$ python3 -q
>>> import numpy as np
>>> np.set_printoptions(precision=3, suppress=True, linewidth=120, sign=" ")
>>> rnd = lambda a: np.round(a, 3) + 0
>>> K = np.loadtxt("layer3.csv", delimiter=",")
>>> K
array([[-0.336,  0.623, -0.982,  0.363,  0.149,  0.139,  0.38 ,  0.178, -0.782, -0.207],
       [ 0.701,  0.05 ,  0.485, -0.119,  0.818,  0.976, -0.995,  0.956, -0.981, -0.99 ],
       [-0.336, -0.197, -0.604, -0.336,  0.197, -0.336, -0.604, -0.462, -0.1  ,  0.38 ],
       [ 0.207,  0.923, -0.996,  0.8  ,  0.47 ,  0.933,  0.327,  0.949, -0.992, -0.969],
       [-0.598,  0.872, -1.   ,  0.485,  0.578,  0.515, -0.254,  0.462, -0.99 , -0.653],
       [-0.515, -0.38 , -0.604, -0.485,  0.08 , -0.691, -0.523, -0.77 ,  0.363,  0.762],
       [-0.867,  0.501, -1.   , -0.319,  0.647, -0.501, -0.867, -0.706, -0.954,  0.501],
       [ 0.952, -0.954,  1.   , -0.397, -0.749,  0.235,  0.397,  0.43 ,  0.999, -0.11 ],
       [-0.414, -0.97 ,  0.999, -0.896, -0.635, -0.986, -0.197, -0.99 ,  0.999,  0.995],
       [ 0.454, -0.08 ,  0.99 ,  0.485, -0.793, -0.454,  0.991, -0.06 ,  0.967,  0.578],
       [-0.766,  0.501, -1.   , -0.493,  0.917,  0.537, -0.998,  0.02 , -0.998, -0.691],
       [ 0.11 , -0.797,  0.997, -0.462, -0.635, -0.84 ,  0.664, -0.814,  0.989,  0.91 ],
       [ 0.07 , -0.696,  0.811, -0.68 ,  0.462,  0.07 , -0.976, -0.254,  0.02 , -0.08 ],
       [ 0.485,  0.354,  0.178,  0.327,  0.3  ,  0.821, -0.43 ,  0.827, -0.789, -0.883],
       [-0.869, -0.675, -0.872, -0.757, -0.217, -0.98 , -0.178, -0.988,  0.909,  0.992],
       [-0.97 ,  0.941, -1.   , -0.149,  0.962,  0.336, -0.996, -0.273, -1.   , -0.572],
       [ 0.414, -0.282,  0.99 ,  0.264, -0.701, -0.438,  0.958, -0.159,  0.955,  0.558],
       [-0.629, -0.558, -0.935, -0.797,  0.721, -0.371, -0.995, -0.726, -0.711,  0.388],
       [ 0.97 ,  0.851,  0.994,  0.943, -0.217,  0.996,  0.938,  0.999, -0.862, -0.999],
       [-0.716,  0.97 , -1.   ,  0.883, -0.245, -0.129,  0.994,  0.235, -0.941,  0.07 ],
       [-0.04 , -0.641,  0.721, -0.617,  0.31 , -0.178, -0.925, -0.414,  0.254,  0.217],
       [-0.944,  0.168, -1.   , -0.508,  0.226, -0.951, -0.273, -0.97 , -0.354,  0.971],
       [ 0.1  , -0.05 , -0.129, -0.149,  0.354,  0.422, -0.77 ,  0.31 , -0.572, -0.501],
       [ 0.762, -0.701,  1.   , -0.07 , -0.572,  0.09 ,  0.604,  0.273,  0.967, -0.01 ],
       [-0.565,  0.188, -0.974, -0.168,  0.245, -0.405, -0.38 , -0.508, -0.53 ,  0.438],
       [-0.917, -0.938, -0.821, -0.967,  0.478, -0.984, -0.995, -0.996,  0.827,  0.993],
       [-0.438, -0.217, -0.937, -0.572,  0.675,  0.09 , -0.981, -0.291, -0.84 , -0.159],
       [ 0.786,  0.02 ,  0.999,  0.641, -0.753,  0.345,  0.986,  0.686,  0.93 , -0.327],
       [-0.544, -0.696, -0.119, -0.74 ,  0.217, -0.774, -0.89 , -0.872,  0.565,  0.84 ],
       [-0.721, -0.965,  0.935, -0.947, -0.11 , -0.983, -0.94 , -0.993,  0.989,  0.994],
       [-0.824,  0.944, -1.   ,  0.414,  0.864,  0.696, -0.898,  0.523, -1.   , -0.831],
       [ 0.611,  0.901, -0.119,  0.932, -0.641,  0.757,  0.998,  0.925, -0.327, -0.821],
       [ 0.129, -0.869,  0.992, -0.744, -0.03 , -0.565, -0.867, -0.696,  0.91 ,  0.67 ],
       [ 0.47 ,  0.854, -0.885,  0.786,  0.207,  0.915,  0.629,  0.945, -0.955, -0.955],
       [ 0.951,  0.291,  0.999,  0.696, -0.02 ,  0.984,  0.217,  0.991, -0.508, -0.993],
       [ 0.08 , -0.08 , -0.06 , -0.159,  0.31 ,  0.345, -0.726,  0.235, -0.478, -0.414],
       [ 0.696, -0.975,  1.   , -0.845, -0.327, -0.493, -0.898, -0.617,  0.995,  0.641],
       [ 0.345,  0.907, -0.935,  0.874, -0.188,  0.811,  0.967,  0.909, -0.883, -0.879],
       [-0.793, -0.363, -0.989, -0.716,  0.551, -0.735, -0.958, -0.876, -0.523,  0.786],
       [-0.282,  0.188, -0.845, -0.02 ,  0.168, -0.08 , -0.217, -0.139, -0.454,  0.07 ],
       [ 0.446,  0.254,  0.08 ,  0.178,  0.43 ,  0.827, -0.744,  0.808, -0.84 , -0.89 ],
       [ 0.493,  0.856, -0.945,  0.735,  0.508,  0.96 , -0.159,  0.967, -0.988, -0.982],
       [ 0.793,  0.735,  0.623,  0.786,  0.06 ,  0.958,  0.629,  0.976, -0.867, -0.979],
       [ 0.09 ,  0.354, -0.254,  0.363, -0.168,  0.159,  0.675,  0.291, -0.11 , -0.188],
       [ 0.774,  0.68 ,  0.558,  0.716,  0.207,  0.96 ,  0.235,  0.973, -0.9  , -0.98 ],
       [-0.388, -0.946,  0.821, -0.954,  0.74 , -0.551, -1.   , -0.872,  0.282,  0.623]])
>>> cov = np.cov(K, rowvar=False)
>>> rnd(K.std(axis=0))
array([ 0.617,  0.668,  0.84 ,  0.622,  0.489,  0.669,  0.735,  0.712,  0.776,  0.714])
>>> cov.shape
(10, 10)
>>> m1 = np.load("a.npy")
>>> print(m1)
[[ 1  3  2  0  0  0  3  2  3  1  3  3  1  0  3]
 [ 1  3  0  2  2  2  1  1  0  3  3  3  2  3  1]
 [ 1  2  0  0  1  3  1  2  3  0  1  1  3  2  0]
 [ 2  0  3  2  1  1  2  0  2  0  1  0  2  0  2]
 [ 2  2  3  1  3  2  3  2  0  3  0  2  2  2  3]
 [ 1  0  1  3  0  0  1  1  2  3  2  3  3  0  2]
 [ 3  0  3  0  1  3  2  2  0  0  1  2  1  3  1]
 [ 1  0  0  3  1  2  0  0  2  1  3  1  3  3  0]
 [ 0  1  2  1  3  1  3  1  1  1  1  2  2  2  2]
 [ 0  1  3  2  3  1  2  0  0  3  1  0  0  2  0]
 [ 0  0  2  3  0  2  2  1  3  0  3  1  0  2  3]
 [ 1  0  1  3  0  3  3  3  3  2  3  3  0  2  0]
 [ 3  1  2  0  2  1  1  0  0  3  2  0  3  0  1]
 [ 2  2  3  1  0  0  3  1  0  0  3  2  1  1  2]
 [ 3  1  2  0  2  1  1  0  0  3  2  0  3  0  1]
 [ 2  0  1  3  1  0  2  0  2  0  3  0  0  3  0]]
>>> # row 14 repeats row 12
>>> Q, Rm = np.linalg.qr(K)
>>> np.allclose(Rm.T @ Rm, K.T @ K)
True
>>> Q.shape, Rm.shape
((46, 10), (10, 10))
>>> data = np.load("m.npy")
>>> rnd(data)
array([[ 0.367, -0.021,  0.161,  0.103,  0.442],
       [-0.021,  0.985, -0.1  , -0.03 ,  0.061],
       [ 0.161, -0.1  ,  0.196, -0.272,  0.218],
       [ 0.103, -0.03 , -0.272,  0.904,  0.035],
       [ 0.442,  0.061,  0.218,  0.035,  0.549]])
>>> # equal to its transpose
>>> rnd(np.trace(np.linalg.pinv(data) @ data))
np.float64(3.0)
>>> np.allclose(data[:-1].T @ np.linalg.lstsq(data[:-1].T, data[-1])[0], data[-1])
True
>>> np.abs(np.diag(np.linalg.qr(data)[1])) > 1e-9
array([ True,  True,  True, False, False])
>>> np.linalg.lstsq(data[:-1].T, data[-1])[2]
np.int32(3)
>>> other = np.array([[3, 3, 0], [1, 2, 3], [0, 3, 1], [1, 0, 1], [1, 3, 1]])
>>> rnd(np.einsum("ij->j", data))
array([ 1.051,  0.894,  0.204,  0.739,  1.304])
>>> print(np.vstack([data, other.T]).shape)
(8, 5)
>>> w, evecs = np.linalg.eigh(data)
>>> vec = np.array([1, 1, 0, 2, 0])
>>> rnd(vec @ data @ vec / (vec @ vec)), rnd(w[0]), rnd(w[-1])
(np.float64(0.869), np.float64(0.0), np.float64(1.0))
>>> rnd(evecs * np.abs(w) @ evecs.T)
array([[ 0.367, -0.021,  0.161,  0.103,  0.442],
       [-0.021,  0.985, -0.1  , -0.03 ,  0.061],
       [ 0.161, -0.1  ,  0.196, -0.272,  0.218],
       [ 0.103, -0.03 , -0.272,  0.904,  0.035],
       [ 0.442,  0.061,  0.218,  0.035,  0.549]])
>>> rnd(np.linalg.eigvalsh(data[1:, 1:]))
array([ 0.   ,  0.633,  1.   ,  1.   ])
>>> print(rnd(vec @ data @ vec))
5.215
>>> A = np.loadtxt("x.csv", delimiter=",")
>>> A
array([[ 1., -1., -2.,  1., -2., -1., -2., -2., -2., -8.,  0., -1., -1.],
       [ 1., -1.,  1., -2.,  0.,  0.,  1.,  1.,  0.,  0.,  0.,  2., -2.],
       [-1.,  1., -1.,  2., -2., -2.,  0.,  2.,  1.,  4., -2.,  1.,  2.],
       [-2.,  2.,  2., -1., -2.,  2., -1.,  1.,  1.,  4., -1., -1.,  1.],
       [ 0.,  2., -2.,  2.,  2.,  1.,  1.,  1.,  0.,  0., -1.,  1.,  0.],
       [-2.,  1., -1.,  2.,  1.,  0.,  1.,  0.,  0.,  0.,  0.,  1., -1.],
       [ 2.,  2.,  2.,  0.,  2.,  2., -2.,  1.,  0.,  0.,  0.,  1.,  2.],
       [ 2.,  1.,  1.,  2.,  0., -2.,  0., -1.,  2.,  8.,  0.,  1., -1.],
       [-1.,  2.,  1.,  0.,  0.,  1., -2., -1.,  2.,  8., -2.,  0., -1.]])
>>> cov = A.T @ A
>>> np.linalg.matrix_rank(cov)
np.int64(9)
>>> other = A[0, 0] * A[1:] - np.outer(A[1:, 0], A[0])
>>> other
array([[  0.,   0.,   3.,  -3.,   2.,   1.,   3.,   3.,   2.,   8.,   0.,   3.,  -1.],
       [  0.,   0.,  -3.,   3.,  -4.,  -3.,  -2.,   0.,  -1.,  -4.,  -2.,   0.,   1.],
       [  0.,   0.,  -2.,   1.,  -6.,   0.,  -5.,  -3.,  -3., -12.,  -1.,  -3.,  -1.],
       [  0.,   2.,  -2.,   2.,   2.,   1.,   1.,   1.,   0.,   0.,  -1.,   1.,   0.],
       [  0.,  -1.,  -5.,   4.,  -3.,  -2.,  -3.,  -4.,  -4., -16.,   0.,  -1.,  -3.],
       [  0.,   4.,   6.,  -2.,   6.,   4.,   2.,   5.,   4.,  16.,   0.,   3.,   4.],
       [  0.,   3.,   5.,   0.,   4.,   0.,   4.,   3.,   6.,  24.,   0.,   3.,   1.],
       [  0.,   1.,  -1.,   1.,  -2.,   0.,  -4.,  -3.,   0.,   0.,  -2.,  -1.,  -2.]])
>>> A[:, 0] / A[0, 0]
array([ 1.,  1., -1., -2.,  0., -2.,  2.,  2., -1.])
>>> np.flatnonzero(~other.round(6).any(axis=1))
array([], dtype=int64)
>>> Uu, sv, Vt = np.linalg.svd(A, full_matrices=False)
>>> rnd(sv)
array([ 16.142,   6.614,   5.969,   5.798,   4.938,   4.287,   2.94 ,   1.785,   1.363])
>>> rnd(Vt @ Vt.T)
array([[ 1.,  0.,  0.,  0.,  0.,  0.,  0.,  0.,  0.],
       [ 0.,  1.,  0.,  0.,  0.,  0.,  0.,  0.,  0.],
       [ 0.,  0.,  1.,  0.,  0.,  0.,  0.,  0.,  0.],
       [ 0.,  0.,  0.,  1.,  0.,  0.,  0.,  0.,  0.],
       [ 0.,  0.,  0.,  0.,  1.,  0.,  0.,  0.,  0.],
       [ 0.,  0.,  0.,  0.,  0.,  1.,  0.,  0.,  0.],
       [ 0.,  0.,  0.,  0.,  0.,  0.,  1.,  0.,  0.],
       [ 0.,  0.,  0.,  0.,  0.,  0.,  0.,  1.,  0.],
       [ 0.,  0.,  0.,  0.,  0.,  0.,  0.,  0.,  1.]])
>>> np.allclose(Uu * sv @ Vt, A)
True
>>> rnd(Uu.T @ A @ Vt.T)
array([[ 16.142,   0.   ,   0.   ,   0.   ,   0.   ,   0.   ,   0.   ,   0.   ,   0.   ],
       [  0.   ,   6.614,   0.   ,   0.   ,   0.   ,   0.   ,   0.   ,   0.   ,   0.   ],
       [  0.   ,   0.   ,   5.969,   0.   ,   0.   ,   0.   ,   0.   ,   0.   ,   0.   ],
       [  0.   ,   0.   ,   0.   ,   5.798,   0.   ,   0.   ,   0.   ,   0.   ,   0.   ],
       [  0.   ,   0.   ,   0.   ,   0.   ,   4.938,   0.   ,   0.   ,   0.   ,   0.   ],
       [  0.   ,   0.   ,   0.   ,   0.   ,   0.   ,   4.287,   0.   ,   0.   ,   0.   ],
       [  0.   ,   0.   ,   0.   ,   0.   ,   0.   ,   0.   ,   2.94 ,   0.   ,   0.   ],
       [  0.   ,   0.   ,   0.   ,   0.   ,   0.   ,   0.   ,   0.   ,   1.785,   0.   ],
       [  0.   ,   0.   ,   0.   ,   0.   ,   0.   ,   0.   ,   0.   ,   0.   ,   1.363]])
>>> np.abs(Uu[:, 0]).round(6).argmax()
np.int64(8)
>>> rnd(np.cumsum(sv ** 2) / np.sum(sv ** 2))
array([ 0.606,  0.708,  0.791,  0.869,  0.925,  0.968,  0.988,  0.996,  1.   ])
>>> rnd(sv / sv[0])
array([ 1.   ,  0.41 ,  0.37 ,  0.359,  0.306,  0.266,  0.182,  0.111,  0.084])
>>> rnd(Uu.T @ Uu)
array([[ 1.,  0.,  0.,  0.,  0.,  0.,  0.,  0.,  0.],
       [ 0.,  1.,  0.,  0.,  0.,  0.,  0.,  0.,  0.],
       [ 0.,  0.,  1.,  0.,  0.,  0.,  0.,  0.,  0.],
       [ 0.,  0.,  0.,  1.,  0.,  0.,  0.,  0.,  0.],
       [ 0.,  0.,  0.,  0.,  1.,  0.,  0.,  0.,  0.],
       [ 0.,  0.,  0.,  0.,  0.,  1.,  0.,  0.,  0.],
       [ 0.,  0.,  0.,  0.,  0.,  0.,  1.,  0.,  0.],
       [ 0.,  0.,  0.,  0.,  0.,  0.,  0.,  1.,  0.],
       [ 0.,  0.,  0.,  0.,  0.,  0.,  0.,  0.,  1.]])
>>> (sv > 1e-8).sum()
np.int64(9)
>>> rnd(np.abs(Vt[0]))
array([ 0.054,  0.197,  0.152,  0.053,  0.004,  0.014,  0.024,  0.06 ,  0.231,  0.924,  0.122,  0.068,  0.028])
>>> other = A / np.sqrt((A ** 2).mean(axis=1, keepdims=True))
>>> rnd(other[5])
array([-1.927,  0.964, -0.964,  1.927,  0.964,  0.   ,  0.964,  0.   ,  0.   ,  0.   ,  0.   ,  0.964, -0.964])
>>> np.linalg.matrix_rank(other) == np.linalg.matrix_rank(A)
np.True_
>>> print(np.linalg.matrix_rank(A - A.mean(axis=1, keepdims=True)))
9
>>> rng = np.random.default_rng(80858)
>>> labels = rng.integers(0, 2, 5)
>>> J = (labels[:, None] == labels) * 3 + np.eye(5)
>>> J
array([[ 4.,  3.,  3.,  0.,  0.],
       [ 3.,  4.,  3.,  0.,  0.],
       [ 3.,  3.,  4.,  0.,  0.],
       [ 0.,  0.,  0.,  4.,  3.],
       [ 0.,  0.,  0.,  3.,  4.]])
>>> # symmetric
>>> Q = J.astype(float).copy()
>>> for j in range(5):
...     Q[:, j] -= Q[:, :j] @ (Q[:, :j].T @ Q[:, j])
...     Q[:, j] /= np.linalg.norm(Q[:, j])
... 
>>> rnd(Q.T @ J)
array([[ 5.831,  5.659,  5.659,  0.   ,  0.   ],
       [ 0.   ,  1.404,  0.691,  0.   ,  0.   ],
       [ 0.   ,  0.   ,  1.222,  0.   ,  0.   ],
       [ 0.   ,  0.   ,  0.   ,  5.   ,  4.8  ],
       [ 0.   ,  0.   ,  0.   ,  0.   ,  1.4  ]])
>>> rnd(Q)
array([[ 0.686, -0.629, -0.367,  0.   ,  0.   ],
       [ 0.514,  0.775, -0.367,  0.   ,  0.   ],
       [ 0.514,  0.063,  0.855,  0.   ,  0.   ],
       [ 0.   ,  0.   ,  0.   ,  0.8  , -0.6  ],
       [ 0.   ,  0.   ,  0.   ,  0.6  ,  0.8  ]])
